In [1]: import numpy as np

In [2]: np.set_printoptions(precision=1, suppress=True, linewidth=100)

In [3]: def rd(a):
   ...:     return np.round(a, 1) + 0
   ...: 

In [4]: rng = np.random.default_rng(4415)

In [5]: X = np.triu(rng.random((7, 7)) < 0.4, 1).astype(int)

In [6]: X = X + X.T

In [7]: print(X)
[[0 1 1 0 1 0 0]
 [1 0 0 1 0 0 1]
 [1 0 0 1 0 0 1]
 [0 1 1 0 1 1 1]
 [1 0 0 1 0 1 1]
 [0 0 0 1 1 0 1]
 [0 1 1 1 1 1 0]]

In [8]: # row 2 repeats row 1

In [9]: print(X.sum(axis=0))
[3 3 3 5 4 3 5]

In [10]: print(X @ X)
[[3 0 0 3 0 1 3]
 [0 3 3 1 3 2 1]
 [0 3 3 1 3 2 1]
 [3 1 1 5 2 2 4]
 [0 3 3 2 4 2 2]
 [1 2 2 2 2 3 2]
 [3 1 1 4 2 2 5]]

In [11]: print(np.trace(X @ X @ X) // 6)
6

In [12]: low = np.diag(X.sum(axis=1)) - X

In [13]: print(rd(np.linalg.eigvalsh(low)))
[0.  2.2 3.  3.4 4.7 6.  6.6]

In [14]: print(low @ np.ones(7))
[0. 0. 0. 0. 0. 0. 0.]

In [15]: def softmax(z):
    ...:     e = np.exp(z - z.max(axis=-1, keepdims=True))
    ...:     return e / e.sum(axis=-1, keepdims=True)
    ...: 

In [16]: print(rd(softmax(X).sum(axis=1)))
[1. 1. 1. 1. 1. 1. 1.]

In [17]: att = X @ X.T / np.sqrt(7)

In [18]: print(rd(softmax(att)))
[[0.2 0.1 0.1 0.2 0.1 0.1 0.2]
 [0.1 0.2 0.2 0.1 0.2 0.1 0.1]
 [0.1 0.2 0.2 0.1 0.2 0.1 0.1]
 [0.1 0.1 0.1 0.3 0.1 0.1 0.2]
 [0.1 0.2 0.2 0.1 0.3 0.1 0.1]
 [0.1 0.1 0.1 0.1 0.1 0.2 0.1]
 [0.1 0.1 0.1 0.2 0.1 0.1 0.3]]

In [19]: U, sig, Vh = np.linalg.svd(X)

In [20]: print(rd(sig))
[3.9 2.8 1.2 1.  0.9 0.2 0. ]

In [21]: print(np.argmax(sig[:-1] / (sig[1:] + 1e-6)) + 1)
6

In [22]: A2 = U[:, :6] @ np.diag(sig[:6]) @ Vh[:6]

In [23]: print(np.linalg.matrix_rank(X, rtol=0.05))
5

In [24]: print(rd(np.abs(X - A2).max()))
0.0

In [25]: print(rd(np.linalg.norm(X - A2) / np.linalg.norm(X)))
0.0

In [26]: print(rd(np.linalg.norm(X - A2, 2)), rd(sig[6]))
0.0 0.0

In [27]: print(np.linalg.matrix_rank(A2))
6

In [28]: U, sig, Vh = np.linalg.svd(X, full_matrices=False)

In [29]: print(rd(sig))
[3.9 2.8 1.2 1.  0.9 0.2 0. ]

In [30]: print(rd(sig / sig[0]))
[1.  0.7 0.3 0.3 0.2 0.  0. ]

In [31]: print(rd(U.T @ X @ Vh.T))
[[3.9 0.  0.  0.  0.  0.  0. ]
 [0.  2.8 0.  0.  0.  0.  0. ]
 [0.  0.  1.2 0.  0.  0.  0. ]
 [0.  0.  0.  1.  0.  0.  0. ]
 [0.  0.  0.  0.  0.9 0.  0. ]
 [0.  0.  0.  0.  0.  0.2 0. ]
 [0.  0.  0.  0.  0.  0.  0. ]]

In [32]: print(U.shape, sig.shape, Vh.shape)
(7, 7) (7,) (7, 7)

In [33]: print(rd(U.T @ U))
[[1. 0. 0. 0. 0. 0. 0.]
 [0. 1. 0. 0. 0. 0. 0.]
 [0. 0. 1. 0. 0. 0. 0.]
 [0. 0. 0. 1. 0. 0. 0.]
 [0. 0. 0. 0. 1. 0. 0.]
 [0. 0. 0. 0. 0. 1. 0.]
 [0. 0. 0. 0. 0. 0. 1.]]

In [34]: print((sig > 1e-8).sum())
6

In [35]: print(rd(np.sqrt((sig ** 2).sum())), rd(np.linalg.norm(X)))
5.1 5.1

In [36]: F = np.loadtxt("layer13.csv", delimiter=",")

In [37]: print(rd(F))
[[-0.1 -0.7  0.1 -0.6  0.4  0.   0.7  0.1  0.6 -0.2 -0.1 -0.1  0.2 -0.2]
 [-0.7 -0.6  0.4  0.1 -0.3 -0.4  0.4 -0.5  0.   0.  -0.4 -0.1  0.2  0.5]
 [ 0.1  0.4  0.6  0.1 -0.5  0.1 -0.3  0.4  0.2 -0.2 -0.1 -0.1  0.6 -0.5]
 [-0.6  0.1  0.1  0.1  0.3 -0.7  0.2 -0.1 -0.3 -0.2  0.2 -0.2  0.6 -0.2]
 [ 0.4 -0.3 -0.5  0.3 -0.3  0.6  0.7 -0.2 -0.2 -0.6  0.2  0.6 -0.3 -0.5]
 [ 0.  -0.4  0.1 -0.7  0.6 -0.5 -0.9 -0.3  0.3 -0.2  0.2  0.6  0.2 -0.9]
 [ 0.7  0.4 -0.3  0.2  0.7 -0.9 -0.2  0.2 -0.1  0.  -0.4  0.3 -0.4  0.4]
 [ 0.1 -0.5  0.4 -0.1 -0.2 -0.3  0.2  0.  -0.2  0.2  0.4 -0.4  0.2 -0.5]
 [ 0.6  0.   0.2 -0.3 -0.2  0.3 -0.1 -0.2 -0.3  0.2 -0.1  0.2  0.2 -0.2]
 [-0.2  0.  -0.2 -0.2 -0.6 -0.2  0.   0.2  0.2 -0.4  0.1  0.   0.1  0.1]
 [-0.1 -0.4 -0.1  0.2  0.2  0.2 -0.4  0.4 -0.1  0.1  0.2 -0.2  0.1  0.5]
 [-0.1 -0.1 -0.1 -0.2  0.6  0.6  0.3 -0.4  0.2  0.  -0.2  0.3  0.  -0.1]
 [ 0.2  0.2  0.6  0.6 -0.3  0.2 -0.4  0.2  0.2  0.1  0.1  0.  -0.3 -0.6]
 [-0.2  0.5 -0.5 -0.2 -0.5 -0.9  0.4 -0.5 -0.2  0.1  0.5 -0.1 -0.6 -0.5]]

In [38]: # rows and columns are dependent

In [39]: ev, V = np.linalg.eigh(F)

In [40]: x0 = np.array([-3, 3, -3, -3, -2, -3, 3, -3, -2, -3, -1, 2, 2, 1])

In [41]: print(rd(np.linalg.eigvalsh(F[1:, 1:])))
[-2.  -2.  -1.5 -1.  -1.  -0.6  0.   0.   0.3  1.   1.   1.9  2. ]

In [42]: print(rd(x0 @ F @ x0 / (x0 @ x0)), rd(ev[0]), ev[-1])
-0.1 -2.0 2.0

In [43]: print(rd(np.abs(F).sum(axis=1).max()), rd(np.abs(ev).max()))
5.9 2.0

In [44]: A2 = F / np.linalg.norm(F, axis=1, keepdims=True)

In [45]: C2 = A2 @ A2.T

In [46]: print(rd(C2[5]))
[ 0.2 -0.2  0.1  0.2 -0.1  1.   0.1  0.2  0.2 -0.1 -0.2  0.2  0.1  0. ]

In [47]: print(np.argwhere(np.triu(np.abs(C2) > 0.95, 1)))
[]

In [48]: print((C2 - 2 * np.eye(14)).round(6).argmax(axis=1))
[11  3 12  1 11  0  5  3  2 13  1  0  2  9]

In [49]: print(rd(np.degrees(np.arccos(np.clip(C2[5, 8], -1, 1)))))
78.6

In [50]: idx = rng.permutation(14)

In [51]: print(idx)
[10  6 11  4  1  7  9 12  5  3  8  0 13  2]

In [52]: A2 = F[idx][:, idx]

In [53]: print(rd(np.trace(A2)))
-2.0

In [54]: print(np.allclose(A2, F))
False

In [55]: print(rd(np.linalg.det(A2)), rd(np.linalg.det(F[idx])))
0.0 0.0

In [56]: print([round(float(x), 1) for x in np.linalg.svd(F, compute_uv=False)[:3]])
[2.0, 2.0, 2.0]

In [57]: print(np.linalg.matrix_rank(F, rtol=0.1))
11

In [58]: mat = np.load("x.npy")

In [59]: print(mat)
[[ -2  -3  -1]
 [  1  -2   0]
 [ -2  -3  -3]
 [  1  -1   0]
 [  4   2  -2]
 [  4   5   0]
 [  3   5   3]
 [  1   7   6]
 [ -2  10   8]
 [  1  11   9]
 [ -2   8   8]
 [ -4   7  10]
 [ -2   5  11]
 [ -5   7  13]
 [ -4  10  13]
 [ -5   7  16]
 [ -5  10  19]
 [ -7  12  16]
 [ -6   9  17]
 [ -9   8  16]
 [ -7   5  17]
 [ -6   4  18]
 [ -8   3  21]
 [ -6   4  22]
 [ -8   4  21]
 [-10   5  23]
 [-10   5  23]
 [ -9   2  23]
 [ -7   0  26]
 [ -9   0  29]
 [-11   0  30]
 [-14  -3  29]
 [-12  -1  27]
 [-10  -2  29]
 [-12  -4  30]
 [-10  -4  31]
 [-13  -2  30]
 [-12  -1  30]]

In [60]: # row 26 repeats row 25

In [61]: A2 = mat[0, 0] * mat[1:] - np.outer(mat[1:, 0], mat[0])

In [62]: print(A2)
[[  0   7   1]
 [  0   0   4]
 [  0   5   1]
 [  0   8   8]
 [  0   2   4]
 [  0  -1  -3]
 [  0 -11 -11]
 [  0 -26 -18]
 [  0 -19 -17]
 [  0 -22 -18]
 [  0 -26 -24]
 [  0 -16 -24]
 [  0 -29 -31]
 [  0 -32 -30]
 [  0 -29 -37]
 [  0 -35 -43]
 [  0 -45 -39]
 [  0 -36 -40]
 [  0 -43 -41]
 [  0 -31 -41]
 [  0 -26 -42]
 [  0 -30 -50]
 [  0 -26 -50]
 [  0 -32 -50]
 [  0 -40 -56]
 [  0 -40 -56]
 [  0 -31 -55]
 [  0 -21 -59]
 [  0 -27 -67]
 [  0 -33 -71]
 [  0 -36 -72]
 [  0 -34 -66]
 [  0 -26 -68]
 [  0 -28 -72]
 [  0 -22 -72]
 [  0 -35 -73]
 [  0 -34 -72]]

In [63]: print(np.flatnonzero(~A2.round(6).any(axis=1)))
[]

In [64]: print(np.linalg.matrix_rank(A2), np.linalg.matrix_rank(mat))
2 3

In [65]: print(mat[:, 0] / mat[0, 0])
[ 1.  -0.5  1.  -0.5 -2.  -2.  -1.5 -0.5  1.  -0.5  1.   2.   1.   2.5  2.   2.5  2.5  3.5  3.
  4.5  3.5  3.   4.   3.   4.   5.   5.   4.5  3.5  4.5  5.5  7.   6.   5.   6.   5.   6.5  6. ]

In [66]: W2 = mat[[9, 16]].astype(float)

In [67]: for _ in range(5):
    ...:     idx = np.linalg.norm(mat[:, None] - W2, axis=-1).argmin(axis=1)
    ...:     W2 = np.array([mat[idx == j].mean(axis=0) for j in range(2)])
    ...: 

In [68]: print(idx)
[0 0 0 0 0 0 0 0 0 0 0 0 0 0 0 1 1 1 1 1 1 1 1 1 1 1 1 1 1 1 1 1 1 1 1 1 1 1]

In [69]: print(np.bincount(idx))
[15 23]

In [70]: print(rd(W2))
[[-0.5  4.5  5. ]
 [-9.   2.7 23.6]]

In [71]: print(np.abs(W2[1] - W2[0]).argmax())
2

In [72]: arr = np.load("a.npy")

In [73]: print(arr)
[[ 1 -1 -1  1  1 -1 -1  1]
 [ 1  1 -1 -1 -1 -1  1  1]
 [ 1 -1 -1  1 -1  1  1 -1]
 [ 1 -1  1 -1  1 -1  1 -1]
 [ 1 -1  1 -1 -1  1 -1  1]
 [ 1  1  1  1 -1 -1 -1 -1]
 [ 1  1 -1 -1  1  1 -1 -1]
 [ 1  1  1  1  1  1  1  1]]

In [74]: W1 = np.array([[2, 2, 3],
    ...:     [2, 2, 1],
    ...:     [2, 0, 2],
    ...:     [1, 2, 1],
    ...:     [2, 2, 3],
    ...:     [2, 0, 3],
    ...:     [1, 2, 2],
    ...:     [3, 0, 2]])

In [75]: b = np.array([1, 0, 3])

In [76]: H = np.maximum(arr @ W1 + b, 0)

In [77]: print((H > 0).astype(int))
[[1 1 1]
 [1 1 1]
 [0 1 1]
 [0 1 1]
 [1 0 1]
 [0 1 0]
 [1 1 1]
 [1 1 1]]

In [78]: print(H)
[[ 2  2  4]
 [ 2  2  2]
 [ 0  2  4]
 [ 0  2  6]
 [ 4  0  6]
 [ 0  2  0]
 [ 2  2  6]
 [16 10 20]]

In [79]: W2 = np.array([[5, -9], [-7, -2], [-6, 1]])

In [80]: print(H @ W2)
[[ -28  -18]
 [ -16  -20]
 [ -38    0]
 [ -50    2]
 [ -16  -30]
 [ -14   -4]
 [ -40  -16]
 [-110 -144]]

In [81]: print(W1 @ W2)
[[-22 -19]
 [-10 -21]
 [ -2 -16]
 [-15 -12]
 [-22 -19]
 [ -8 -15]
 [-21 -11]
 [  3 -25]]

In [82]: print(rd(np.linalg.pinv(arr)))
[[ 0.1  0.1  0.1  0.1  0.1  0.1  0.1  0.1]
 [-0.1  0.1 -0.1 -0.1 -0.1  0.1  0.1  0.1]
 [-0.1 -0.1 -0.1  0.1  0.1  0.1 -0.1  0.1]
 [ 0.1 -0.1  0.1 -0.1 -0.1  0.1 -0.1  0.1]
 [ 0.1 -0.1 -0.1  0.1 -0.1 -0.1  0.1  0.1]
 [-0.1 -0.1  0.1 -0.1  0.1 -0.1  0.1  0.1]
 [-0.1  0.1  0.1  0.1 -0.1 -0.1 -0.1  0.1]
 [ 0.1  0.1 -0.1 -0.1  0.1 -0.1 -0.1  0.1]]

In [83]: print(arr[:, 2] @ arr[:, 7])
0

In [84]: print(arr @ arr.T)
[[8 0 0 0 0 0 0 0]
 [0 8 0 0 0 0 0 0]
 [0 0 8 0 0 0 0 0]
 [0 0 0 8 0 0 0 0]
 [0 0 0 0 8 0 0 0]
 [0 0 0 0 0 8 0 0]
 [0 0 0 0 0 0 8 0]
 [0 0 0 0 0 0 0 8]]

In [85]: print(rd(np.linalg.svd(arr, compute_uv=False)))
[2.8 2.8 2.8 2.8 2.8 2.8 2.8 2.8]

In [86]: print(rd(np.linalg.norm(arr, axis=0)))
[2.8 2.8 2.8 2.8 2.8 2.8 2.8 2.8]
